>>> import numpy as np
>>> from numpy import linalg as LA
>>> np.set_printoptions(precision=3, suppress=True, linewidth=120, floatmode="fixed")
>>> def rd(a):
...     return np.round(a, 3) + 0
... 
>>> arr = np.loadtxt("sample6.csv", delimiter=",")
>>> arr
array([[ 18.072, -18.057, -12.026,  -0.013],
       [ 15.064, -15.060, -10.070,   0.069],
       [  6.028,  -6.033,  -3.973,   0.043]])
>>> LA.cond(arr) > 100
np.True_
>>> np.argsort(-LA.norm(arr, axis=0).round(6), kind="stable")[:3]
array([0, 1, 2])
>>> LA.matrix_rank(arr, rtol=0.1)
np.int64(1)
>>> B = np.array([[0, 1], [1, -2]])
>>> basis = np.kron(B, arr)
>>> basis.shape
(6, 8)
>>> basis
array([[  0.000,  -0.000,  -0.000,  -0.000,  18.072, -18.057, -12.026,  -0.013],
       [  0.000,  -0.000,  -0.000,   0.000,  15.064, -15.060, -10.070,   0.069],
       [  0.000,  -0.000,  -0.000,   0.000,   6.028,  -6.033,  -3.973,   0.043],
       [ 18.072, -18.057, -12.026,  -0.013, -36.144,  36.114,  24.052,   0.026],
       [ 15.064, -15.060, -10.070,   0.069, -30.128,  30.120,  20.140,  -0.138],
       [  6.028,  -6.033,  -3.973,   0.043, -12.056,  12.066,   7.946,  -0.086]])
>>> LA.matrix_rank(basis)
np.int64(6)
>>> Uu, sigma, vt = LA.svd(basis)
>>> np.argmax(sigma[:-1] / (sigma[1:] + 1e-6)) + 1
np.int64(2)
>>> B = Uu[:, :2] @ np.diag(sigma[:2]) @ vt[:2]
>>> LA.matrix_rank(basis, rtol=0.05)
np.int64(2)
>>> rd(LA.norm(basis - B, 2)), rd(sigma[2])
(np.float64(0.17), np.float64(0.17))
>>> rd(LA.norm(basis - B) / LA.norm(basis))
np.float64(0.002)
>>> Uu, sigma, vt = LA.svd(arr)
>>> np.argmax(sigma[:-1] / (sigma[1:] + 1e-6)) + 1
np.int64(1)
>>> B = Uu[:, :1] @ np.diag(sigma[:1]) @ vt[:1]
>>> rd(np.abs(arr - B).max())
np.float64(0.046)
>>> rd(LA.norm(arr - B, 2)), rd(sigma[1])
(np.float64(0.071), np.float64(0.071))
>>> LA.matrix_rank(arr, rtol=0.05)
np.int64(1)
>>> rd(B)
array([[ 18.066, -18.057, -12.036,   0.033],
       [ 15.075, -15.067, -10.043,   0.027],
       [  6.020,  -6.017,  -4.010,   0.011]])
>>> rd(LA.norm(arr - B) / LA.norm(arr))
np.float64(0.002)
>>> J = np.array([[0.3, -0.6, 1.2, 0.2, -0.1],
...     [0.5, -2.1, -1.7, -0.2, 0.5],
...     [1.6, 1.5, 0.0, 0.4, -0.2],
...     [-0.7, -0.9, 0.7, 1.7, 1.4],
...     [-1.5, -0.2, 1.1, -0.7, -0.1]])
>>> rd(LA.det(2 * J)), rd(LA.det(J))
(np.float64(176.183), np.float64(5.506))
>>> np.einsum("ij,ji->", J, J)
np.float64(3.88)
>>> rd(LA.det(J.T))
np.float64(5.506)
>>> rd(LA.det(J[::-1]))
np.float64(5.506)
>>> rd(LA.eigvals(J))
array([-1.732+1.738j, -1.732-1.738j,  0.423+0.000j,  1.420+0.380j,  1.420-0.380j])
>>> r0 = np.array([0, 3, 3])
>>> rd(np.convolve(arr[1], r0))
array([  0.000,  45.192,   0.012, -75.390, -30.003,   0.207])
>>> np.polyval(r0, arr[1])
array([ 48.192, -42.180, -27.210,   3.207])
>>> P = np.triu(np.array([[0, 3, 2, 0, 2],
...     [2, 3, 1, 1, 0],
...     [2, 1, 3, 2, 1],
...     [1, 2, 2, 0, 3],
...     [3, 0, 2, 1, 0]]), 1) + np.eye(5)
>>> B = P @ J @ LA.inv(P)
>>> rd(LA.det(B))
np.float64(5.506)
>>> r0 = np.array([8, -5, -9, 7, -3])
>>> B = J + np.outer(r0, np.eye(5)[3])
>>> rd(LA.det(B) / LA.det(J)), rd(1 + LA.solve(J, r0)[3])
(np.float64(27.143), np.float64(27.143))
>>> LA.matrix_rank(LA.inv(B) - LA.inv(J), tol=1e-8)
np.int64(1)
>>> B
array([[ 0.300, -0.600,  1.200,  8.200, -0.100],
       [ 0.500, -2.100, -1.700, -5.200,  0.500],
       [ 1.600,  1.500,  0.000, -8.600, -0.200],
       [-0.700, -0.900,  0.700,  8.700,  1.400],
       [-1.500, -0.200,  1.100, -3.700, -0.100]])
>>> rd(LA.eigvals(B))
array([-2.002+0.975j, -2.002-0.975j,  5.470+0.000j,  3.935+0.000j,  1.400+0.000j])
>>> rd(LA.det(B.T))
np.float64(149.441)
>>> rd(np.poly(B))
array([   1.000,   -6.800,   -3.620,   55.190,   51.436, -149.441])
>>> np.einsum("ii->", B)
np.float64(6.8)
>>> rd(LA.det(B[::-1]))
np.float64(149.441)
>>> X = np.array([[0.5, 0.0, 0.5], [0.0, 1.0, 0.0], [0.5, 0.0, 0.5]])
>>> X
array([[0.500, 0.000, 0.500],
       [0.000, 1.000, 0.000],
       [0.500, 0.000, 0.500]])
>>> # row 2 repeats row 0
>>> rd(np.sort(LA.eigvals(X).real))
array([0.000, 1.000, 1.000])
>>> (LA.matrix_power((X != 0) + (X.T != 0) + np.eye(3), 3) > 0).astype(int)
array([[1, 0, 1],
       [0, 1, 0],
       [1, 0, 1]])
>>> (X - X.T) / 2
array([[0.000, 0.000, 0.000],
       [0.000, 0.000, 0.000],
       [0.000, 0.000, 0.000]])
>>> np.trace(X)
np.float64(2.0)
>>> X @ X
array([[0.500, 0.000, 0.500],
       [0.000, 1.000, 0.000],
       [0.500, 0.000, 0.500]])
>>> np.allclose(X @ X.T, X.T @ X)
True
>>> np.unique(X.round(6), axis=0).shape
(2, 3)
>>> np.allclose(X[:-1].T @ LA.lstsq(X[:-1].T, X[-1])[0], X[-1])
True
>>> rd(np.trace(LA.pinv(X) @ X))
np.float64(2.0)
>>> ev, V = LA.eigh(X)
>>> x = np.array([3, 3, 5])
>>> np.abs(X).sum(axis=1).max(), np.abs(ev).max()
(np.float64(1.0), np.float64(1.0))
>>> rd(V * np.maximum(ev, 0) @ V.T)
array([[0.500, 0.000, 0.500],
       [0.000, 1.000, 0.000],
       [0.500, 0.000, 0.500]])
>>> x @ X @ x
np.float64(41.0)
>>> rd(V * np.abs(ev) @ V.T)
array([[0.500, 0.000, 0.500],
       [0.000, 1.000, 0.000],
       [0.500, 0.000, 0.500]])
>>> W0 = np.load("run0.npy")
>>> rd(W0)
array([[0.316, 0.263, 0.053, 0.053, 0.316],
       [0.174, 0.043, 0.130, 0.261, 0.391],
       [0.036, 0.143, 0.357, 0.214, 0.250],
       [0.320, 0.080, 0.320, 0.080, 0.200],
       [0.250, 0.214, 0.036, 0.179, 0.321]])
>>> # row-stochastic, so 1 is an eigenvalue
>>> w1 = np.array([[2, -9, -4, 4, 9, -6],
...     [2, -8, 2, -2, -5, -2],
...     [-9, -4, -5, -2, -1, -5],
...     [1, -7, 9, -5, 8, 1],
...     [9, -1, 4, -2, -6, 8]])
>>> b = np.array([0, 5, -5, 0, 5, -3])
>>> act = np.maximum(W0 @ w1 + b, 0)
>>> (act > 0).mean(axis=0)
array([0.600, 0.400, 0.000, 0.000, 1.000, 0.000])
>>> LA.matrix_rank(act)
np.int64(3)
>>> (act > 0).astype(int)
array([[1, 0, 0, 0, 1, 0],
       [1, 1, 0, 0, 1, 0],
       [0, 1, 0, 0, 1, 0],
       [0, 0, 0, 0, 1, 0],
       [1, 0, 0, 0, 1, 0]])
>>> basis = np.array([[-1, -2, -1],
...     [1, -3, -1],
...     [-1, -2, 0],
...     [1, 3, 0],
...     [-3, -1, -3],
...     [-3, -1, -1]])
>>> w1 @ basis
array([[-12,  40, -14],
       [  7,  17,  23],
       [ 26,  40,  21],
       [-49, -23, -19],
       [-22, -31,   2]])
>>> (act @ basis).round(6).argmax(axis=1)
array([1, 1, 1, 1, 1])
>>> x = np.array([-2, 3, 1, -5, 1])
>>> target = W0 @ x
>>> rd(target)
array([ 0.263, -1.000, -0.107, -0.280, -0.393])
>>> rd(LA.solve(W0, target))
array([-2.000,  3.000,  1.000, -5.000,  1.000])
>>> G = W0.T @ W0
>>> rd(np.trace(G)), rd((W0 ** 2).sum())
(np.float64(1.305), np.float64(1.305))
>>> rd(LA.eigvalsh(G)[::-1])
array([1.074, 0.131, 0.071, 0.027, 0.002])
>>> LA.matrix_rank(G)
np.int64(5)
>>> rd(LA.svd(W0, compute_uv=False) ** 2)
array([1.074, 0.131, 0.071, 0.027, 0.002])
>>> rd(LA.matrix_power(W0, 100))
array([[0.232, 0.166, 0.146, 0.153, 0.303],
       [0.232, 0.166, 0.146, 0.153, 0.303],
       [0.232, 0.166, 0.146, 0.153, 0.303],
       [0.232, 0.166, 0.146, 0.153, 0.303],
       [0.232, 0.166, 0.146, 0.153, 0.303]])
>>> rd(np.sort(np.abs(LA.eigvals(W0)))[::-1])
array([1.000, 0.347, 0.158, 0.158, 0.085])
>>> rd(W0 @ np.ones(5))
array([1.000, 1.000, 1.000, 1.000, 1.000])
>>> pr = np.eye(5)[3]
>>> for _ in range(4):
...     pr = pr @ W0
...     print(pr.round(3))
... 
[0.320 0.080 0.320 0.080 0.200]
[0.202 0.183 0.174 0.148 0.293]
[0.222 0.161 0.155 0.160 0.303]
[0.230 0.165 0.150 0.154 0.301]
>>> F = np.load("m.npy")
>>> F
array([[ 2, -3, -1, -2],
       [ 4, -4, -2, -2],
       [ 4, -3, -2, -3],
       [ 3, -2,  1, -3],
       [ 4, -3,  3, -2],
       [ 6, -4,  0,  0],
       [ 3, -1,  0, -3],
       [ 1, -2, -3,  0],
       [ 1, -2, -6, -3],
       [ 4, -5, -6, -3],
       [ 5, -7, -6, -1],
       [ 4, -5, -6, -1],
       [ 4, -5, -3,  2],
       [ 5, -5, -5,  3]])
>>> rd((J + J.T) / 2)
array([[ 0.300, -0.050,  1.400, -0.250, -0.800],
       [-0.050, -2.100, -0.100, -0.550,  0.150],
       [ 1.400, -0.100,  0.000,  0.550,  0.450],
       [-0.250, -0.550,  0.550,  1.700,  0.350],
       [-0.800,  0.150,  0.450,  0.350, -0.100]])
>>> np.allclose(J @ J.T, J.T @ J)
False
>>> rd(np.sort(np.abs(LA.eigvals(J))))
array([0.423, 1.470, 1.470, 2.453, 2.453])
>>> Xc = (F - F.mean(axis=0)) / F.std(axis=0)
>>> rd(Xc.std(axis=0))
array([1.000, 1.000, 1.000, 1.000])
>>> b = LA.lstsq(np.delete(Xc, 2, axis=1), Xc[:, 2])[0]
>>> rd(b)
array([0.724, 1.042, 0.010])
>>> np.abs(b).argmax()
np.int64(1)
